$ python -q
>>> import numpy as np
>>> from numpy import linalg as LA
>>> np.set_printoptions(precision=2, suppress=True, linewidth=140, legacy="1.25")
>>> F = np.load("run9.npy")
>>> F
array([[ 2, -1,  2,  0,  2,  2,  1, -1, -2,  2],
       [ 0,  0,  1,  1, -2, -2,  2, -2,  2,  2],
       [ 0,  0, -1,  2,  2,  2,  2,  0,  2,  0],
       [ 0,  0,  0, -1,  1,  0,  0, -1, -1,  1],
       [ 0,  0,  0,  0, -1,  2,  2, -1, -2,  0],
       [ 0,  0,  0,  0,  0,  1,  2, -2, -2,  1],
       [ 0,  0,  0,  0,  0,  0,  2,  1,  0,  2],
       [ 0,  0,  0,  0,  0,  0,  0, -1,  1,  0],
       [ 0,  0,  0,  0,  0,  0,  0,  0, -2,  1],
       [ 0,  0,  0,  0,  0,  0,  0,  0,  0,  2]])
>>> r0 = np.array([-1, 2])
>>> np.polyval(r0, F[8])
array([2, 2, 2, 2, 2, 2, 2, 2, 4, 1])
>>> np.array([np.convolve(row, r0, "same") for row in F])
array([[-2,  5, -4,  4, -2,  2,  3,  3,  0, -6],
       [ 0,  0, -1,  1,  4, -2, -6,  6, -6,  2],
       [ 0,  0,  1, -4,  2,  2,  2,  4, -2,  4],
       [ 0,  0,  0,  1, -3,  2,  0,  1, -1, -3],
       [ 0,  0,  0,  0,  1, -4,  2,  5,  0, -4],
       [ 0,  0,  0,  0,  0, -1,  0,  6, -2, -5],
       [ 0,  0,  0,  0,  0,  0, -2,  3,  2, -2],
       [ 0,  0,  0,  0,  0,  0,  0,  1, -3,  2],
       [ 0,  0,  0,  0,  0,  0,  0,  0,  2, -5],
       [ 0,  0,  0,  0,  0,  0,  0,  0,  0, -2]])
>>> np.cross(F[8, :3], F[1, :3])
array([0, 0, 0])
>>> np.convolve(F[8], r0)
array([ 0,  0,  0,  0,  0,  0,  0,  0,  2, -5,  2])
>>> LA.matrix_rank(F - F[0, 0] * np.eye(10))
9
>>> F @ F
array([[  4,  -2,   1,   3,   8,  16,  14,  -4,  -7,   8],
       [  0,   0,  -1,   1,   5,  -4,  -2,   9,   3,   9],
       [  0,   0,   1,  -4,  -2,   4,  10,  -6, -16,  10],
       [  0,   0,   0,   1,  -2,   2,   2,   1,   0,   0],
       [  0,   0,   0,   0,   1,   0,   6,   0,   1,   4],
       [  0,   0,   0,   0,   0,   1,   6,   2,   0,   5],
       [  0,   0,   0,   0,   0,   0,   4,   1,   1,   8],
       [  0,   0,   0,   0,   0,   0,   0,   1,  -3,   1],
       [  0,   0,   0,   0,   0,   0,   0,   0,   4,   0],
       [  0,   0,   0,   0,   0,   0,   0,   0,   0,   4]])
>>> np.prod(np.diag(F)), round(LA.det(F), 2)
(0, 0.0)
>>> np.sort(LA.eigvals(F))
array([-2., -1., -1., -1., -1.,  0.,  1.,  2.,  2.,  2.])
>>> [int(LA.matrix_rank(LA.matrix_power(F, p))) for p in range(1, 11)]
[9, 9, 9, 9, 9, 9, 9, 9, 9, 9]
>>> LA.cond(F) > 100
True
>>> round(LA.norm(F, 2) / LA.norm(F), 2)
0.62
>>> [round(float(x), 2) for x in LA.svd(F, compute_uv=False)[:3]]
[6.95, 5.51, 4.72]
>>> m1 = np.load("w.npy")
>>> m1
array([[0, 0, 1, 1, 0, 0],
       [0, 0, 0, 0, 0, 1],
       [1, 0, 0, 0, 1, 0],
       [1, 0, 0, 0, 0, 1],
       [0, 0, 1, 0, 0, 1],
       [0, 1, 0, 1, 1, 0]])
>>> # symmetric
>>> M2 = LA.inv(m1)
>>> LA.inv(M2)
array([[-0., -0.,  1.,  1., -0., -0.],
       [-0., -0., -0., -0., -0.,  1.],
       [ 1., -0., -0., -0.,  1., -0.],
       [ 1., -0., -0., -0., -0.,  1.],
       [ 0.,  0.,  1.,  0.,  0.,  1.],
       [ 0.,  1.,  0.,  1.,  1.,  0.]])
>>> (np.abs(M2) > 1e-9).astype(int)
array([[0, 1, 0, 1, 0, 0],
       [1, 1, 1, 1, 1, 1],
       [0, 1, 0, 0, 1, 0],
       [1, 1, 0, 0, 1, 0],
       [0, 1, 1, 1, 0, 0],
       [0, 1, 0, 0, 0, 0]])
>>> m1 @ M2
array([[1., 0., 0., 0., 0., 0.],
       [0., 1., 0., 0., 0., 0.],
       [0., 0., 1., 0., 0., 0.],
       [0., 0., 0., 1., 0., 0.],
       [0., 0., 0., 0., 1., 0.],
       [0., 0., 0., 0., 0., 1.]])
>>> w, evecs = LA.eigh(m1)
>>> x0 = np.array([-1, 3, -5, -9, -6, -4])
>>> x0 @ m1 @ x0
184
>>> evecs * np.abs(w) @ evecs.T
array([[ 1.3 , -0.1 , -0.04, -0.02,  0.42,  0.35],
       [-0.1 ,  0.76, -0.1 ,  0.45,  0.45,  0.05],
       [-0.04, -0.1 ,  1.3 ,  0.42, -0.02,  0.35],
       [-0.02,  0.45,  0.42,  1.23,  0.33, -0.05],
       [ 0.42,  0.45, -0.02,  0.33,  1.23, -0.05],
       [ 0.35,  0.05,  0.35, -0.05, -0.05,  1.66]])
>>> E = np.array([[0.0, 0.0, 8.0], [0.0, 0.0, 0.0], [8.0, 0.0, 0.0]])
>>> [round(float(LA.det(E[:i, :i])), 2) + 0 for i in range(1, 4)]
[0.0, 0.0, 0.0]
>>> np.all(LA.eigvalsh(E) > 0)
False
>>> round(float(LA.eigvalsh(E).min()), 2)
-8.0
>>> np.unravel_index(np.abs(E).argmax(), E.shape)
(0, 2)
>>> np.count_nonzero(E)
2
>>> E.shape
(3, 3)
>>> E - E[0]
array([[ 0.,  0.,  0.],
       [ 0.,  0., -8.],
       [ 8.,  0., -8.]])
>>> E.mean(axis=0)
array([2.67, 0.  , 2.67])
>>> O, _ = LA.qr(np.array([[2.1, -1.1, 0.7, -1.3, 1.3, 0.6, 0.5, -1.3, 1.9],
...     [-0.2, 0.8, 1.2, 0.3, 0.7, -0.8, -0.2, 0.2, -0.9],
...     [0.2, 0.6, 0.0, 0.3, -0.1, 1.2, -0.3, -1.4, -0.9],
...     [1.3, 1.1, 0.2, 0.7, -1.5, 1.2, 0.5, 1.4, -1.7],
...     [0.9, 0.7, -1.3, 0.3, 1.0, -0.7, 0.2, -2.1, -0.8],
...     [0.3, -1.9, 0.4, 0.8, 0.6, -0.1, -1.5, 1.2, 0.8],
...     [0.2, -0.2, 0.0, 0.7, -0.1, -0.1, 1.5, 0.9, 1.9],
...     [0.1, -0.2, 0.6, -1.0, -1.2, 1.3, 0.8, 1.7, 1.2],
...     [-0.2, -1.2, 0.1, -0.9, -0.3, -0.3, 0.5, -1.1, -1.4]]))
>>> feats = 5 * O
>>> feats
array([[-3.92,  1.5 ,  1.04,  1.58, -1.47, -0.38, -0.45, -0.1 , -1.12],
       [ 0.37, -1.3 ,  3.38, -0.73, -2.42,  1.44,  0.02,  0.69,  1.67],
       [-0.37, -1.03,  0.22, -0.44, -0.03, -3.9 , -0.47,  2.73,  0.82],
       [-2.43, -2.04,  0.79, -1.5 ,  2.94,  1.23,  1.12,  0.71, -0.42],
       [-1.68, -1.31, -3.11, -0.01, -1.47,  0.87,  0.11, -0.07,  2.8 ],
       [-0.56,  3.12,  0.19, -3.19,  0.02, -0.57,  1.46, -0.42,  1.45],
       [-0.37,  0.3 , -0.11, -1.82,  0.5 ,  0.63, -4.56, -0.11,  0.03],
       [-0.19,  0.32,  1.42,  1.97,  2.2 , -0.89, -0.6 , -1.96,  3.03],
       [ 0.37,  2.03, -0.21,  1.48,  1.07,  1.95, -0.17,  3.54,  0.99]])
>>> r0 = np.array([2, 0, 1])
>>> np.convolve(feats[3], r0)
array([-4.85, -4.08, -0.86, -5.04,  6.66,  0.97,  5.17,  2.65,  0.28,  0.71, -0.42])
>>> round(LA.norm(E, 2) / LA.norm(E), 2)
0.71
>>> K = np.loadtxt("dump.csv", delimiter=",")
>>> K
array([[ 6.03,  6.02,  0.02],
       [ 5.99,  5.93, -0.03],
       [ 6.05,  6.12,  0.03],
       [ 5.88,  6.  ,  0.03],
       [ 6.04,  5.99,  0.02],
       [ 6.  ,  5.91,  0.14],
       [ 5.94,  6.02,  0.03],
       [ 6.04,  6.08, -0.01],
       [ 5.98,  6.02,  0.02],
       [ 6.08,  7.01,  4.06],
       [ 6.09,  6.98,  4.07],
       [ 6.08,  7.07,  3.91],
       [ 5.93,  7.03,  4.04],
       [ 5.98,  7.01,  3.93],
       [ 6.05,  6.97,  3.98],
       [ 5.98,  6.94,  4.02],
       [ 6.09,  6.97,  3.88],
       [ 5.94,  6.92,  3.98],
       [ 2.99,  3.05,  0.  ],
       [ 2.94,  2.99,  0.05],
       [ 2.98,  2.99, -0.02],
       [ 3.04,  3.  , -0.03],
       [ 2.98,  2.96,  0.  ],
       [ 3.07,  2.89, -0.01],
       [ 3.01,  3.07, -0.02],
       [ 2.95,  2.99,  0.01],
       [ 3.  ,  2.95,  0.02]])
>>> cen = (K - K.mean(axis=0)) / K.std(axis=0)
>>> np.argwhere(np.abs(cen) > 2)
array([], shape=(0, 2), dtype=int64)
>>> cen.std(axis=0)
array([1., 1., 1.])
>>> beta = LA.lstsq(np.delete(cen, 2, axis=1), cen[:, 2])[0]
>>> beta
array([-3.06,  3.67])
>>> round(1 - np.var(cen[:, 2] - np.delete(cen, 2, axis=1) @ beta), 2)
0.98
>>> np.abs(beta).argmax()
1
>>> left, s, Vh = LA.svd(K)
>>> s
array([40.59,  8.46,  0.25])
>>> M2 = left[:, :2] @ np.diag(s[:2]) @ Vh[:2]
>>> np.round(LA.norm(K - M2, 2), 2), round(s[2], 2)
(0.25, 0.25)
>>> round(float(np.abs(K - M2).max()), 2)
0.09
>>> np.round(LA.norm(K - M2) / LA.norm(K), 2)
0.01
